>>> import numpy as np
>>> import numpy.linalg as la
>>> np.set_printoptions(precision=2, suppress=True, linewidth=100, sign=" ")
>>> m1 = np.loadtxt("data.csv", delimiter=",")
>>> m1
array([[-3.92, -0.77,  1.73,  0.35, -3.14],
       [-5.02,  6.93,  9.68, -1.17,  0.06],
       [-1.87,  5.81,  8.65, -2.51,  2.43],
       [-2.42,  5.4 ,  7.6 , -1.7 ,  1.16],
       [-7.15,  3.27,  3.15,  3.46, -4.99],
       [-9.35,  7.78,  5.94,  1.09, -3.67],
       [-4.8 ,  4.75,  6.83,  0.88, -0.72],
       [-4.69,  4.35,  8.47, -0.51, -1.04],
       [-2.09,  0.1 ,  0.03,  0.95, -2.38],
       [-9.14,  8.39,  7.05,  0.5 , -2.99],
       [-1.86,  2.8 ,  3.33,  0.18,  0.21]])
>>> Ac = (m1 - m1.mean(axis=0)) / m1.std(axis=0)
>>> np.argwhere(np.abs(Ac) > 2)
array([[ 4,  3]])
>>> beta = la.lstsq(np.delete(Ac, 1, axis=1), Ac[:, 1])[0]
>>> round(1 - np.var(Ac[:, 1] - np.delete(Ac, 1, axis=1) @ beta), 2)
np.float64(0.95)
>>> np.abs(beta).argmax()
np.int64(0)
>>> out = m1 / np.sqrt((m1 ** 2).mean(axis=1, keepdims=True))
>>> la.norm(out, axis=1)
array([ 2.24,  2.24,  2.24,  2.24,  2.24,  2.24,  2.24,  2.24,  2.24,  2.24,  2.24])
>>> la.matrix_rank(m1 - m1.mean(axis=1, keepdims=True))
np.int64(4)
>>> Ac = m1 - m1.mean(axis=0)
>>> evecs = la.svd(Ac)[2][:2]
>>> out = Ac - Ac @ evecs.T @ evecs
>>> (Ac @ evecs.T).std(axis=0)
array([ 4.17,  3.46])
>>> J = np.load("case17.npy")
>>> J
array([[ 0.96, -0.44,  0.52, -0.62,  0.09, -0.93,  0.58],
       [ 0.81, -0.37,  0.43, -0.37,  0.52, -0.94,  0.17],
       [-0.77,  0.97, -0.74, -0.41, -0.98,  0.83, -0.06],
       [-0.1 , -0.84,  0.45,  0.52,  0.95, -0.65, -0.37],
       [-0.92, -0.93,  0.19,  0.92,  0.97,  0.95, -0.58],
       [-0.64, -0.61,  0.14,  0.58,  0.85,  0.12, -0.45],
       [ 1.  , -0.24,  0.65, -0.98, -0.99, -0.38,  0.99],
       [-0.12,  0.54,  0.01, -0.29,  0.45, -0.98, -0.5 ],
       [-0.98,  0.97, -0.84,  0.17, -0.96,  0.98, -0.47],
       [-1.  ,  0.99, -0.95,  0.75, -0.95,  1.  , -0.87],
       [-0.36, -0.6 , -0.07,  0.52, -0.21,  0.99,  0.32],
       [ 0.96, -0.64,  0.8 , -0.62,  0.98, -1.  , -0.35],
       [-1.  , -0.71, -0.22,  0.96,  0.99,  0.83, -0.93],
       [ 0.6 ,  0.94, -0.85, -0.71, -1.  ,  1.  ,  0.98],
       [-1.  , -0.93, -0.24,  1.  ,  1.  ,  0.81, -1.  ],
       [ 1.  , -0.79,  0.76, -0.94, -0.96, -0.13,  0.99],
       [-0.97,  0.79, -0.79,  0.51, -0.96,  1.  ,  0.02],
       [-0.9 , -0.43,  0.34,  0.63,  1.  , -1.  , -0.94],
       [-0.99, -0.32,  0.08,  0.87,  1.  , -1.  , -0.99],
       [ 0.99,  0.06,  0.39, -0.85, -0.85, -0.77,  0.85],
       [ 1.  ,  0.85,  0.18, -0.99, -1.  , -0.54,  0.99],
       [ 0.83,  0.77, -0.16, -0.77, -0.94, -0.41,  0.6 ],
       [-1.  , -0.33,  0.01,  0.89,  1.  , -0.99, -0.99],
       [ 1.  ,  0.63,  0.01, -0.94, -1.  ,  0.87,  0.98],
       [-0.64, -0.98,  0.69,  0.88,  1.  , -0.84, -0.77],
       [ 0.92, -0.8 ,  0.52, -0.21,  0.19,  0.03,  0.66],
       [ 0.33, -0.95,  0.78,  0.53,  1.  , -1.  , -0.71],
       [ 0.9 ,  0.73,  0.1 , -0.82, -0.69, -0.98,  0.35],
       [-0.74,  0.73, -0.23, -0.07,  0.5 , -0.96, -0.74],
       [ 0.2 ,  0.9 , -0.38, -0.66, -0.89, -0.69,  0.08],
       [-0.96,  0.96, -0.61, -0.05,  0.01, -0.95, -0.88],
       [-0.49,  0.96, -0.79, -0.5 , -1.  ,  1.  ,  0.6 ]])
>>> proj = J @ la.solve(J.T @ J, J.T)
>>> np.allclose(proj @ proj, proj)
True
>>> np.diag(proj)
array([ 0.13,  0.11,  0.27,  0.07,  0.22,  0.07,  0.25,  0.16,  0.21,  0.51,  0.17,  0.42,  0.17,
        0.34,  0.31,  0.48,  0.21,  0.16,  0.15,  0.15,  0.22,  0.11,  0.18,  0.28,  0.21,  0.1 ,
        0.24,  0.14,  0.23,  0.2 ,  0.28,  0.26])
>>> np.round(la.eigvalsh(proj), 2) + 0
array([ 0.,  0.,  0.,  0.,  0.,  0.,  0.,  0.,  0.,  0.,  0.,  0.,  0.,  0.,  0.,  0.,  0.,  0.,
        0.,  0.,  0.,  0.,  0.,  0.,  0.,  1.,  1.,  1.,  1.,  1.,  1.,  1.])
>>> lab = J[:, 6] > np.median(J[:, 6])
>>> f = J[lab].mean(axis=0) - J[~lab].mean(axis=0)
>>> ((J - J.mean(axis=0)) @ f > 0).astype(int)
array([ 1,  1,  1,  0,  0,  0,  1,  0,  1,  0,  0,  0,  0,  1,  0,  1,  1,  0,  0,  1,  1,  1,  0,
        1,  0,  1,  0,  1,  0,  1,  0,  1])
>>> lab.astype(int)
array([ 1,  1,  1,  0,  0,  0,  1,  0,  0,  0,  1,  0,  0,  1,  0,  1,  1,  0,  0,  1,  1,  1,  0,
        1,  0,  1,  0,  1,  0,  1,  0,  1])
>>> np.argsort(-np.abs(f).round(6), kind="stable")
array([ 6,  4,  0,  3,  1,  5,  2])
>>> f
array([ 1.08,  0.49, -0.04, -1.03, -1.28,  0.29,  1.29])
>>> Ac = (J - J.mean(axis=0)) / J.std(axis=0)
>>> Ac.std(axis=0)
array([ 1.,  1.,  1.,  1.,  1.,  1.,  1.])
>>> np.argwhere(np.abs(Ac) > 2)
array([], shape=(0, 2), dtype=int64)
>>> beta = la.lstsq(np.delete(Ac, 6, axis=1), Ac[:, 6])[0]
>>> np.round(1 - np.var(Ac[:, 6] - np.delete(Ac, 6, axis=1) @ beta), 2)
np.float64(0.91)
>>> Ac = J - J.mean(axis=0)
>>> Uu, sig, Vh = la.svd(Ac, full_matrices=False)
>>> np.searchsorted(np.cumsum(sig ** 2) / (sig ** 2).sum(), 0.9) + 1
np.int64(3)
>>> sig
array([ 7.97,  6.46,  4.08,  1.55,  1.05,  0.96,  0.6 ])
>>> Vh[0] * np.sign(Vh[0, np.abs(Vh[0]).argmax()])
array([-0.42, -0.32,  0.05,  0.45,  0.55, -0.08, -0.46])
>>> round((sig ** 2).sum() ** 2 / (sig ** 4).sum(), 2)
np.float64(2.65)
>>> np.round(sig ** 2 / (sig ** 2).sum(), 2) + 0
array([ 0.5 ,  0.33,  0.13,  0.02,  0.01,  0.01,  0.  ])
>>> la.matrix_rank(Ac)
np.int64(7)
>>> np.abs(Vh[0]).argmax()
np.int64(4)
>>> out = J / np.sqrt((J ** 2).mean(axis=1, keepdims=True))
>>> la.matrix_rank(out) == la.matrix_rank(J)
np.True_
>>> la.matrix_rank(J - J.mean(axis=1, keepdims=True))
np.int64(6)
>>> out[2]
array([-1.03,  1.3 , -0.99, -0.55, -1.31,  1.11, -0.08])
>>> X = np.load("m.npy")
>>> X
array([[  6,   3,   8,   0,   0,   0],
       [  0,   3,   0,  12,   9,   9],
       [  0,   3,   0,   9,   6,   7],
       [  0,   3,   0,   9,   6,   7],
       [  4,   3,   5,   0,   0,   1],
       [  0,   3,   0,  12,   9,   9],
       [  0,   3,   0,  12,   9,   9],
       [  8,   3,  11,   0,   0,   0],
       [  0,   3,   0,   9,   6,   7],
       [  2,   3,   2,   3,   0,   3],
       [  0,   3,   0,   6,   3,   5],
       [  8,   3,  11,   0,   0,   0],
       [  0,   3,   0,   9,   6,   7],
       [  0,   3,   0,   9,   6,   7],
       [  2,   3,   2,   3,   0,   3]])
>>> out = X / np.sqrt((X ** 2).mean(axis=1, keepdims=True))
>>> la.matrix_rank(out) == la.matrix_rank(X)
np.True_
>>> la.norm(out, axis=1)
array([ 2.45,  2.45,  2.45,  2.45,  2.45,  2.45,  2.45,  2.45,  2.45,  2.45,  2.45,  2.45,  2.45,
        2.45,  2.45])
